In [1]: import numpy as np

In [2]: from numpy import linalg as LA

In [3]: np.set_printoptions(precision=1, suppress=True, linewidth=160, floatmode="fixed")

In [4]: rnd = lambda a: np.round(a, 1) + 0

In [5]: data = np.array([[0, -2, -1, 0, 2],
   ...:     [0, 0, -3, 2, 2],
   ...:     [0, 0, 0, 1, 0],
   ...:     [0, 0, 0, 0, 2],
   ...:     [0, 0, 0, 0, 0]])

In [6]: # triangular: eigenvalues sit on the diagonal

In [7]: print(rnd(LA.det(data.T)))
0.0

In [8]: print(rnd(LA.det(data[::-1])))
0.0

In [9]: print(np.poly(data))
[1.0 0.0 0.0 0.0 0.0 0.0]

In [10]: print(LA.matrix_rank(data, rtol=0.1))
4

In [11]: print(LA.cond(data) > 100)
True

In [12]: print(np.argsort(-LA.norm(data, axis=0).round(6), kind="stable")[:3])
[4 2 3]

In [13]: rng = np.random.default_rng(9587)

In [14]: m1 = np.array([[1, -3, 4, -3, -3, 4, 4, 0, 5, -4, 3, 4, 3],
    ...:     [1, 3, 2, -2, -3, 5, -5, 5, 3, 2, -3, -1, 2],
    ...:     [4, -1, 2, 1, -4, 1, -3, -3, 1, 0, 2, 1, 0],
    ...:     [0, 4, -5, -3, -1, -3, -5, -4, 5, 2, -3, -2, 2],
    ...:     [0, 3, 3, -5, -4, -4, -5, -2, 1, 2, 2, 4, -2],
    ...:     [-5, -3, 1, 3, 2, -1, 5, 2, 5, -2, -1, 5, 5]]) * (rng.random((6, 13)) < 0.3)

In [15]: print(m1)
[[ 0  0  0  0  0  0  0  0  0 -4  0  0  3]
 [ 0  0  2 -2 -3  0  0  0  0  0 -3  0  0]
 [ 4 -1  0  0 -4  0  0  0  1  0  0  0  0]
 [ 0  0 -5 -3  0  0  0  0  5  0 -3  0  0]
 [ 0  0  0  0 -4  0  0  0  0  2  0  0 -2]
 [ 0  0  0  0  0  0  5  2  0  0 -1  0  0]]

In [16]: # column 11 repeats column 5

In [17]: t3 = np.stack([m1, 2 * m1, m1[::-1]])

In [18]: print(rnd(LA.norm(t3, axis=(1, 2))))
[14.4 28.8 14.4]

In [19]: print(LA.matrix_rank(t3.reshape(3, -1)))
2

In [20]: print(t3.shape)
(3, 6, 13)

In [21]: print((t3 @ m1.T).shape)
(3, 6, 6)

In [22]: def softmax(z):
    ...:     e = np.exp(z - z.max(axis=-1, keepdims=True))
    ...:     return e / e.sum(axis=-1, keepdims=True)
    ...: 

In [23]: print(rnd(softmax(10 * data[1])))
[0.0 0.0 0.0 0.5 0.5]

In [24]: print(softmax(data).sum(axis=1))
[1.0 1.0 1.0 1.0 1.0]

In [25]: print(rnd(softmax(data[1])))
[0.1 0.1 0.0 0.4 0.4]

In [26]: att = data @ data.T / np.sqrt(5)

In [27]: print(rnd(softmax(att)[1] @ data))
[ 0.0  0.0 -3.0  2.0  2.0]

In [28]: print(rnd(softmax(att + np.triu(np.full(att.shape, -np.inf), 1))))
[[1.0 0.0 0.0 0.0 0.0]
 [0.0 1.0 0.0 0.0 0.0]
 [0.2 0.5 0.3 0.0 0.0]
 [0.3 0.3 0.1 0.3 0.0]
 [0.2 0.2 0.2 0.2 0.2]]

In [29]: print(softmax(att).round(6).argmax(axis=1))
[0 1 1 0 0]

In [30]: t = np.radians(30)

In [31]: Rm = np.eye(13)

In [32]: Rm[10, 10] = Rm[5, 5] = np.cos(t)

In [33]: Rm[10, 5], Rm[5, 10] = -np.sin(t), np.sin(t)

In [34]: Y = m1 @ Rm.T

In [35]: print(rnd(np.abs(Y - m1).max(axis=0)))
[0.0 0.0 0.0 0.0 0.0 1.5 0.0 0.0 0.0 0.0 0.4 0.0 0.0]

In [36]: print(rnd(Y))
[[ 0.0  0.0  0.0  0.0  0.0  0.0  0.0  0.0  0.0 -4.0  0.0  0.0  3.0]
 [ 0.0  0.0  2.0 -2.0 -3.0 -1.5  0.0  0.0  0.0  0.0 -2.6  0.0  0.0]
 [ 4.0 -1.0  0.0  0.0 -4.0  0.0  0.0  0.0  1.0  0.0  0.0  0.0  0.0]
 [ 0.0  0.0 -5.0 -3.0  0.0 -1.5  0.0  0.0  5.0  0.0 -2.6  0.0  0.0]
 [ 0.0  0.0  0.0  0.0 -4.0  0.0  0.0  0.0  0.0  2.0  0.0  0.0 -2.0]
 [ 0.0  0.0  0.0  0.0  0.0 -0.5  5.0  2.0  0.0  0.0 -0.9  0.0  0.0]]

In [37]: print(rnd(LA.det(Rm)), rnd(np.trace(Rm)))
1.0 12.7

In [38]: print(np.allclose(m1 @ m1.T, Y @ Y.T))
True

In [39]: x = np.array([1, 2, 0, 1, -2, -2, 0, 0, 1, -1, 0, -1, -2])

In [40]: a = np.maximum(Y @ x, 0)

In [41]: print(rnd(np.tanh(Y @ x)))
[-1.0  1.0  1.0  1.0  1.0  0.8]

In [42]: print(rnd(Y * (a > 1e-9)[:, None]))
[[ 0.0  0.0  0.0  0.0  0.0  0.0  0.0  0.0  0.0  0.0  0.0  0.0  0.0]
 [ 0.0  0.0  2.0 -2.0 -3.0 -1.5  0.0  0.0  0.0  0.0 -2.6  0.0  0.0]
 [ 4.0 -1.0  0.0  0.0 -4.0  0.0  0.0  0.0  1.0  0.0  0.0  0.0  0.0]
 [ 0.0  0.0 -5.0 -3.0  0.0 -1.5  0.0  0.0  5.0  0.0 -2.6  0.0  0.0]
 [ 0.0  0.0  0.0  0.0 -4.0  0.0  0.0  0.0  0.0  2.0  0.0  0.0 -2.0]
 [ 0.0  0.0  0.0  0.0  0.0 -0.5  5.0  2.0  0.0  0.0 -0.9  0.0  0.0]]

In [43]: print(rnd(a))
[ 0.0  7.0 11.0  5.0 10.0  1.0]

In [44]: Y = np.array([[-1, 1, 0, 0, 4, -1, 3, -5, 1, 5, -5],
    ...:     [-4, 4, 0, 2, 4, 3, 2, 3, -3, 5, 3],
    ...:     [-3, 3, 5, 4, -4, -1, 0, 2, -2, -4, -4],
    ...:     [5, 1, 3, -1, -2, 1, -2, 4, -5, -1, 4],
    ...:     [0, 2, -5, 1, 4, 5, -4, -5, -1, -2, -1],
    ...:     [0, 1, 4, -2, -4, 5, 0, -1, -1, -4, -4],
    ...:     [0, 5, 5, 1, 4, 3, -3, 0, -1, -3, 0],
    ...:     [-1, -3, -5, -4, 5, -3, -5, 5, -3, -3, 2],
    ...:     [-4, -4, -3, -4, -4, -2, -2, -1, 4, -2, -3],
    ...:     [0, 5, -3, -1, 4, 3, -3, 3, -3, -5, 3],
    ...:     [4, -4, -3, -3, -4, -5, 4, -3, -2, -2, 2]])

In [45]: A = Y + Y.T

In [46]: print(A)
[[ -2  -3  -3   5   4  -1   3  -6  -3   5  -1]
 [ -3   8   3   3   6   4   7   0  -7  10  -1]
 [ -3   3  10   7  -9   3   5  -3  -5  -7  -7]
 [  5   3   7  -2  -1  -1  -1   0  -9  -2   1]
 [  4   6  -9  -1   8   1   0   0  -5   2  -5]
 [ -1   4   3  -1   1  10   3  -4  -3  -1  -9]
 [  3   7   5  -1   0   3  -6  -5  -3  -6   4]
 [ -6   0  -3   0   0  -4  -5  10  -4   0  -1]
 [ -3  -7  -5  -9  -5  -3  -3  -4   8  -5  -5]
 [  5  10  -7  -2   2  -1  -6   0  -5 -10   1]
 [ -1  -1  -7   1  -5  -9   4  -1  -5   1   4]]

In [47]: vals, V = LA.eigh(A)

In [48]: print(rnd(V @ np.diag(vals) @ V.T))
[[ -2.0  -3.0  -3.0   5.0   4.0  -1.0   3.0  -6.0  -3.0   5.0  -1.0]
 [ -3.0   8.0   3.0   3.0   6.0   4.0   7.0   0.0  -7.0  10.0  -1.0]
 [ -3.0   3.0  10.0   7.0  -9.0   3.0   5.0  -3.0  -5.0  -7.0  -7.0]
 [  5.0   3.0   7.0  -2.0  -1.0  -1.0  -1.0   0.0  -9.0  -2.0   1.0]
 [  4.0   6.0  -9.0  -1.0   8.0   1.0   0.0   0.0  -5.0   2.0  -5.0]
 [ -1.0   4.0   3.0  -1.0   1.0  10.0   3.0  -4.0  -3.0  -1.0  -9.0]
 [  3.0   7.0   5.0  -1.0   0.0   3.0  -6.0  -5.0  -3.0  -6.0   4.0]
 [ -6.0   0.0  -3.0   0.0   0.0  -4.0  -5.0  10.0  -4.0   0.0  -1.0]
 [ -3.0  -7.0  -5.0  -9.0  -5.0  -3.0  -3.0  -4.0   8.0  -5.0  -5.0]
 [  5.0  10.0  -7.0  -2.0   2.0  -1.0  -6.0   0.0  -5.0 -10.0   1.0]
 [ -1.0  -1.0  -7.0   1.0  -5.0  -9.0   4.0  -1.0  -5.0   1.0   4.0]]

In [49]: print(rnd(V.T @ A @ V))
[[-23.9   0.0   0.0   0.0   0.0   0.0   0.0   0.0   0.0   0.0   0.0]
 [  0.0 -15.4   0.0   0.0   0.0   0.0   0.0   0.0   0.0   0.0   0.0]
 [  0.0   0.0  -8.7   0.0   0.0   0.0   0.0   0.0   0.0   0.0   0.0]
 [  0.0   0.0   0.0  -6.9   0.0   0.0   0.0   0.0   0.0   0.0   0.0]
 [  0.0   0.0   0.0   0.0  -1.1   0.0   0.0   0.0   0.0   0.0   0.0]
 [  0.0   0.0   0.0   0.0   0.0   2.6   0.0   0.0   0.0   0.0   0.0]
 [  0.0   0.0   0.0   0.0   0.0   0.0   6.8   0.0   0.0   0.0   0.0]
 [  0.0   0.0   0.0   0.0   0.0   0.0   0.0  13.9   0.0   0.0   0.0]
 [  0.0   0.0   0.0   0.0   0.0   0.0   0.0   0.0  18.3   0.0   0.0]
 [  0.0   0.0   0.0   0.0   0.0   0.0   0.0   0.0   0.0  24.1   0.0]
 [  0.0   0.0   0.0   0.0   0.0   0.0   0.0   0.0   0.0   0.0  28.2]]

In [50]: print(rnd(vals))
[-23.9 -15.4  -8.7  -6.9  -1.1   2.6   6.8  13.9  18.3  24.1  28.2]

In [51]: print(rnd(LA.svd(A, compute_uv=False)))
[28.2 24.1 23.9 18.3 15.4 13.9  8.7  6.9  6.8  2.6  1.1]

In [52]: print(rnd(V.T @ V))
[[1.0 0.0 0.0 0.0 0.0 0.0 0.0 0.0 0.0 0.0 0.0]
 [0.0 1.0 0.0 0.0 0.0 0.0 0.0 0.0 0.0 0.0 0.0]
 [0.0 0.0 1.0 0.0 0.0 0.0 0.0 0.0 0.0 0.0 0.0]
 [0.0 0.0 0.0 1.0 0.0 0.0 0.0 0.0 0.0 0.0 0.0]
 [0.0 0.0 0.0 0.0 1.0 0.0 0.0 0.0 0.0 0.0 0.0]
 [0.0 0.0 0.0 0.0 0.0 1.0 0.0 0.0 0.0 0.0 0.0]
 [0.0 0.0 0.0 0.0 0.0 0.0 1.0 0.0 0.0 0.0 0.0]
 [0.0 0.0 0.0 0.0 0.0 0.0 0.0 1.0 0.0 0.0 0.0]
 [0.0 0.0 0.0 0.0 0.0 0.0 0.0 0.0 1.0 0.0 0.0]
 [0.0 0.0 0.0 0.0 0.0 0.0 0.0 0.0 0.0 1.0 0.0]
 [0.0 0.0 0.0 0.0 0.0 0.0 0.0 0.0 0.0 0.0 1.0]]

In [53]: print(np.abs(V[:, -1]).round(6).argmax())
1

In [54]: print(rnd(LA.eigvalsh(A + -3 * np.eye(11))))
[-26.9 -18.4 -11.7  -9.9  -4.1  -0.4   3.8  10.9  15.3  21.1  25.2]
